$ ipython --no-banner

In [1]: import numpy as np

In [2]: np.set_printoptions(suppress=True, linewidth=140)

In [3]: K = np.load("dump.npy")

In [4]: K.round(2)
Out[4]: 
array([[0.33, 0.33, 0.  , 0.  , 0.  , 0.33],
       [0.25, 0.25, 0.  , 0.  , 0.25, 0.25],
       [0.  , 0.25, 0.25, 0.25, 0.25, 0.  ],
       [0.  , 0.  , 0.  , 0.67, 0.  , 0.33],
       [0.  , 0.5 , 0.  , 0.  , 0.5 , 0.  ],
       [0.33, 0.33, 0.  , 0.  , 0.  , 0.33]])

In [5]: x0 = np.array([3, 1, 1, 7, 4, 9])

In [6]: print(np.linalg.norm(K @ x0) <= np.linalg.norm(K, 2) * np.linalg.norm(x0) + 1e-9)
True

In [7]: print(np.round(K @ (2 * x0), 2))
[ 8.67  8.5   6.5  15.33  5.    8.67]

In [8]: np.round(np.einsum("ij,j->i", K, x0), 2)
Out[8]: array([4.33, 4.25, 3.25, 7.67, 2.5 , 4.33])

In [9]: (K @ x0).argmax()
Out[9]: np.int64(3)

In [10]: K @ np.eye(6)[2]
Out[10]: array([0.  , 0.  , 0.25, 0.  , 0.  , 0.  ])

In [11]: U, sig, vt = np.linalg.svd(K)

In [12]: np.argmax(sig[:-1] / (sig[1:] + 1e-6)) + 1
Out[12]: np.int64(5)

In [13]: B = U[:, :5] @ np.diag(sig[:5]) @ vt[:5]

In [14]: round(float(np.linalg.norm(K - B) / np.linalg.norm(K)), 2)
Out[14]: 0.0

In [15]: np.linalg.matrix_rank(K, rtol=0.05)
Out[15]: np.int64(5)

In [16]: rng = np.random.default_rng(515309)

In [17]: z = rng.permutation(6)

In [18]: print(z)
[1 0 5 2 3 4]

In [19]: B = K[z][:, z]

In [20]: np.round(np.sort(np.abs(np.linalg.eigvals(B))), 2) + 0
Out[20]: array([0.  , 0.15, 0.25, 0.56, 0.67, 1.  ])

In [21]: np.round(np.diag(B), 2)
Out[21]: array([0.25, 0.33, 0.33, 0.25, 0.67, 0.5 ])

In [22]: print(B.round(2))
[[0.25 0.25 0.25 0.   0.   0.25]
 [0.33 0.33 0.33 0.   0.   0.  ]
 [0.33 0.33 0.33 0.   0.   0.  ]
 [0.25 0.   0.   0.25 0.25 0.25]
 [0.   0.   0.33 0.   0.67 0.  ]
 [0.5  0.   0.   0.   0.   0.5 ]]

In [23]: B = K / np.linalg.norm(K, axis=1, keepdims=True)

In [24]: G = B @ B.T

In [25]: G.round(2)
Out[25]: 
array([[1.  , 0.87, 0.29, 0.26, 0.41, 1.  ],
       [0.87, 1.  , 0.5 , 0.22, 0.71, 0.87],
       [0.29, 0.5 , 1.  , 0.45, 0.71, 0.29],
       [0.26, 0.22, 0.45, 1.  , 0.  , 0.26],
       [0.41, 0.71, 0.71, 0.  , 1.  , 0.41],
       [1.  , 0.87, 0.29, 0.26, 0.41, 1.  ]])

In [26]: print((G - 2 * np.eye(6)).round(6).argmax(axis=1))
[5 0 4 2 1 0]

In [27]: (np.abs(G) > 0.9).astype(int)
Out[27]: 
array([[1, 0, 0, 0, 0, 1],
       [0, 1, 0, 0, 0, 0],
       [0, 0, 1, 0, 0, 0],
       [0, 0, 0, 1, 0, 0],
       [0, 0, 0, 0, 1, 0],
       [1, 0, 0, 0, 0, 1]])

In [28]: M = np.load("arr.npy")

In [29]: M
Out[29]: 
array([[ 80.52, 119.82,  20.68,  21.21,  39.86,  99.73,  60.67,  40.43,  80.48,  -0.96, 158.99,  20.3 ],
       [ 78.91, 119.6 ,  19.89,  21.49,  40.72, 100.82,  59.78,  40.23,  80.12,  -0.38, 161.01,  20.03],
       [ 79.21, 119.17,  21.29,  20.21,  41.56,  99.09,  60.19,  40.07,  79.99,  -0.78, 159.39,  18.02],
       [ 80.07, 120.13,  19.5 ,  20.53,  39.19,  99.18,  58.83,  38.68,  79.78,   0.98, 158.82,  19.65],
       [ 78.59, 119.87,  21.21,  19.22,  39.21, 101.07,  58.1 ,  41.13,  79.61,  -0.7 , 159.92,  21.65],
       [ 80.22, 120.7 ,  20.89,  20.81,  41.73, 100.5 ,  59.67,  39.57,  79.85,   1.12, 160.07,  20.77],
       [ 81.09, 120.52,  20.22,  20.78,  40.53,  98.61,  57.33,  40.38,  79.37,  -0.61, 159.31,  21.15],
       [ 81.07, 120.61,  19.98,  19.27,  38.07,  99.42,  60.25,  39.21,  80.2 ,  -0.04, 160.22,  18.4 ],
       [ 79.29, 120.43,  19.86,  20.72,  41.45,  98.78,  60.65,  40.91,  80.88,  -2.53, 160.37,  19.93],
       [ 80.24, 120.18,  20.65,  20.05,  41.31, 101.43,  60.53,  39.13,  80.41,   0.62, 159.76,  19.77]])

In [30]: w1 = np.array([[1, 1, 2],
    ...:     [0, 0, 1],
    ...:     [1, 0, 2],
    ...:     [1, 0, 2],
    ...:     [1, 1, 1],
    ...:     [2, 0, 1],
    ...:     [2, 0, 1],
    ...:     [1, 0, 1],
    ...:     [1, 2, 2],
    ...:     [0, 2, 0],
    ...:     [2, 1, 0],
    ...:     [2, 2, 0]])

In [31]: coef = np.array([3, -7, -4])

In [32]: hid = np.maximum(M @ w1 + coef, 0)

In [33]: (hid > 0).astype(int)
Out[33]: 
array([[1, 1, 1],
       [1, 1, 1],
       [1, 1, 1],
       [1, 1, 1],
       [1, 1, 1],
       [1, 1, 1],
       [1, 1, 1],
       [1, 1, 1],
       [1, 1, 1],
       [1, 1, 1]])

In [34]: C = np.array([[1, 0], [1, 3], [3, 3]])

In [35]: w1 @ C
Out[35]: 
array([[ 8,  9],
       [ 3,  3],
       [ 7,  6],
       [ 7,  6],
       [ 5,  6],
       [ 5,  3],
       [ 5,  3],
       [ 4,  3],
       [ 9, 12],
       [ 2,  6],
       [ 3,  3],
       [ 4,  6]])

In [36]: (hid @ C).round(6).argmax(axis=1)
Out[36]: array([0, 0, 0, 0, 0, 0, 0, 0, 0, 0])

In [37]: G = M.T @ M

In [38]: np.allclose(G, G.T)
Out[38]: True

In [39]: np.round(np.linalg.svd(M, compute_uv=False) ** 2, 2)
Out[39]: array([707402.53,     21.21,     20.49,     14.22,     11.31,      4.87,      4.25,      1.81,      0.66,      0.34])

In [40]: print(np.round(np.trace(G), 2), round(float((M ** 2).sum()), 2))
707481.69 707481.69

In [41]: round(float(np.linalg.norm(M, 2) / np.linalg.norm(M)), 2)
Out[41]: 1.0

In [42]: print(np.linalg.matrix_rank(M, rtol=0.1))
1

In [43]: M.ravel(order="F")
Out[43]: 
array([ 80.52,  78.91,  79.21,  80.07,  78.59,  80.22,  81.09,  81.07,  79.29,  80.24, 119.82, 119.6 , 119.17, 120.13, 119.87, 120.7 ,
       120.52, 120.61, 120.43, 120.18,  20.68,  19.89,  21.29,  19.5 ,  21.21,  20.89,  20.22,  19.98,  19.86,  20.65,  21.21,  21.49,
        20.21,  20.53,  19.22,  20.81,  20.78,  19.27,  20.72,  20.05,  39.86,  40.72,  41.56,  39.19,  39.21,  41.73,  40.53,  38.07,
        41.45,  41.31,  99.73, 100.82,  99.09,  99.18, 101.07, 100.5 ,  98.61,  99.42,  98.78, 101.43,  60.67,  59.78,  60.19,  58.83,
        58.1 ,  59.67,  57.33,  60.25,  60.65,  60.53,  40.43,  40.23,  40.07,  38.68,  41.13,  39.57,  40.38,  39.21,  40.91,  39.13,
        80.48,  80.12,  79.99,  79.78,  79.61,  79.85,  79.37,  80.2 ,  80.88,  80.41,  -0.96,  -0.38,  -0.78,   0.98,  -0.7 ,   1.12,
        -0.61,  -0.04,  -2.53,   0.62, 158.99, 161.01, 159.39, 158.82, 159.92, 160.07, 159.31, 160.22, 160.37, 159.76,  20.3 ,  20.03,
        18.02,  19.65,  21.65,  20.77,  21.15,  18.4 ,  19.93,  19.77])

In [44]: print(M.reshape(-1, 2))
[[ 80.52 119.82]
 [ 20.68  21.21]
 [ 39.86  99.73]
 [ 60.67  40.43]
 [ 80.48  -0.96]
 [158.99  20.3 ]
 [ 78.91 119.6 ]
 [ 19.89  21.49]
 [ 40.72 100.82]
 [ 59.78  40.23]
 [ 80.12  -0.38]
 [161.01  20.03]
 [ 79.21 119.17]
 [ 21.29  20.21]
 [ 41.56  99.09]
 [ 60.19  40.07]
 [ 79.99  -0.78]
 [159.39  18.02]
 [ 80.07 120.13]
 [ 19.5   20.53]
 [ 39.19  99.18]
 [ 58.83  38.68]
 [ 79.78   0.98]
 [158.82  19.65]
 [ 78.59 119.87]
 [ 21.21  19.22]
 [ 39.21 101.07]
 [ 58.1   41.13]
 [ 79.61  -0.7 ]
 [159.92  21.65]
 [ 80.22 120.7 ]
 [ 20.89  20.81]
 [ 41.73 100.5 ]
 [ 59.67  39.57]
 [ 79.85   1.12]
 [160.07  20.77]
 [ 81.09 120.52]
 [ 20.22  20.78]
 [ 40.53  98.61]
 [ 57.33  40.38]
 [ 79.37  -0.61]
 [159.31  21.15]
 [ 81.07 120.61]
 [ 19.98  19.27]
 [ 38.07  99.42]
 [ 60.25  39.21]
 [ 80.2   -0.04]
 [160.22  18.4 ]
 [ 79.29 120.43]
 [ 19.86  20.72]
 [ 41.45  98.78]
 [ 60.65  40.91]
 [ 80.88  -2.53]
 [160.37  19.93]
 [ 80.24 120.18]
 [ 20.65  20.05]
 [ 41.31 101.43]
 [ 60.53  39.13]
 [ 80.41   0.62]
 [159.76  19.77]]

In [45]: M.reshape(2, -1)
Out[45]: 
array([[ 80.52, 119.82,  20.68,  21.21,  39.86,  99.73,  60.67,  40.43,  80.48,  -0.96, 158.99,  20.3 ,  78.91, 119.6 ,  19.89,  21.49,
         40.72, 100.82,  59.78,  40.23,  80.12,  -0.38, 161.01,  20.03,  79.21, 119.17,  21.29,  20.21,  41.56,  99.09,  60.19,  40.07,
         79.99,  -0.78, 159.39,  18.02,  80.07, 120.13,  19.5 ,  20.53,  39.19,  99.18,  58.83,  38.68,  79.78,   0.98, 158.82,  19.65,
         78.59, 119.87,  21.21,  19.22,  39.21, 101.07,  58.1 ,  41.13,  79.61,  -0.7 , 159.92,  21.65],
       [ 80.22, 120.7 ,  20.89,  20.81,  41.73, 100.5 ,  59.67,  39.57,  79.85,   1.12, 160.07,  20.77,  81.09, 120.52,  20.22,  20.78,
         40.53,  98.61,  57.33,  40.38,  79.37,  -0.61, 159.31,  21.15,  81.07, 120.61,  19.98,  19.27,  38.07,  99.42,  60.25,  39.21,
         80.2 ,  -0.04, 160.22,  18.4 ,  79.29, 120.43,  19.86,  20.72,  41.45,  98.78,  60.65,  40.91,  80.88,  -2.53, 160.37,  19.93,
         80.24, 120.18,  20.65,  20.05,  41.31, 101.43,  60.53,  39.13,  80.41,   0.62, 159.76,  19.77]])

In [46]: T = M.reshape(10, 2, -1)

In [47]: np.einsum("ihd,jhd->hij", T, T).shape
Out[47]: (2, 10, 10)

In [48]: T.shape
Out[48]: (10, 2, 6)

In [49]: r0, v = M[6], M[4]

In [50]: round(float(r0 @ r0), 2)
Out[50]: 70352.17

In [51]: p = (r0 @ v) / (r0 @ r0) * r0

In [52]: np.linalg.matrix_rank(np.outer(r0, v))
Out[52]: np.int64(1)

In [53]: round((v - p) @ r0, 2)
Out[53]: np.float64(0.0)

In [54]: p.round(2)
Out[54]: array([ 81.2 , 120.69,  20.25,  20.81,  40.59,  98.75,  57.41,  40.44,  79.48,  -0.61, 159.53,  21.18])

In [55]: np.round(v - p, 2)
Out[55]: array([-2.61, -0.82,  0.96, -1.59, -1.38,  2.32,  0.69,  0.69,  0.13, -0.09,  0.39,  0.47])

In [56]: arr = np.load("a.npy")

In [57]: arr
Out[57]: 
array([[ 2.,  0.,  0.,  2.],
       [ 1.,  3.,  3., -1.],
       [ 2.,  0.,  3.,  0.],
       [ 0.,  0.,  0., -1.]])

In [58]: x0 = np.array([0, 1, -1, -1])

In [59]: target = arr @ x0

In [60]: coef, lr = np.zeros(4), 1 / np.linalg.norm(arr, 2) ** 2

In [61]: for i in range(60):
    ...:     coef -= lr * arr.T @ (arr @ coef - target)
    ...:     if i % 10 == 0: print(i, round(np.linalg.norm(arr @ coef - target), 2))
    ...: 
0 2.55
10 0.71
20 0.52
30 0.45
40 0.39
50 0.34

In [62]: print(round(np.linalg.cond(arr), 2))
8.75

In [63]: print(coef.round(2))
[-0.33  0.97 -0.77 -0.71]

In [64]: proj = np.triu(np.array([[4, 5, 1, 4], [0, 3, 1, 5], [0, 1, 4, 4], [2, 3, 0, 0]]), 1) + np.eye(4)

In [65]: B = proj @ arr @ np.linalg.inv(proj)

In [66]: np.round(np.poly(B), 2)
Out[66]: array([  1.,  -7.,  13.,   3., -18.])

In [67]: np.linalg.matrix_rank(B)
Out[67]: np.int64(4)

In [68]: B
Out[68]: 
array([[  9., -30.,  39., -49.],
       [  3., -12.,  15., -18.],
       [  2., -10.,  11.,  -6.],
       [  0.,   0.,   0.,  -1.]])

In [69]: ev, vecs = np.linalg.eig(arr)

In [70]: ev
Out[70]: array([ 3.,  3.,  2., -1.])

In [71]: print(np.round(np.sort(np.linalg.eigvals(arr.T)), 2))
[-1.  2.  3.  3.]

In [72]: np.prod(ev)
Out[72]: np.float64(-18.0)

In [73]: (arr - arr.T) / 2
Out[73]: 
array([[ 0. , -0.5, -1. ,  1. ],
       [ 0.5,  0. ,  1.5, -0.5],
       [ 1. , -1.5,  0. ,  0. ],
       [-1. ,  0.5,  0. ,  0. ]])

In [74]: arr @ arr
Out[74]: 
array([[ 4.,  0.,  0.,  2.],
       [11.,  9., 18.,  0.],
       [10.,  0.,  9.,  4.],
       [ 0.,  0.,  0.,  1.]])

In [75]: assert arr == arr.T
ValueError: The truth value of an array with more than one element is ambiguous. Use a.any() or a.all()


In [76]: np.trace(arr)
Out[76]: np.float64(7.0)

In [77]: np.allclose(arr @ arr.T, arr.T @ arr)
Out[77]: False
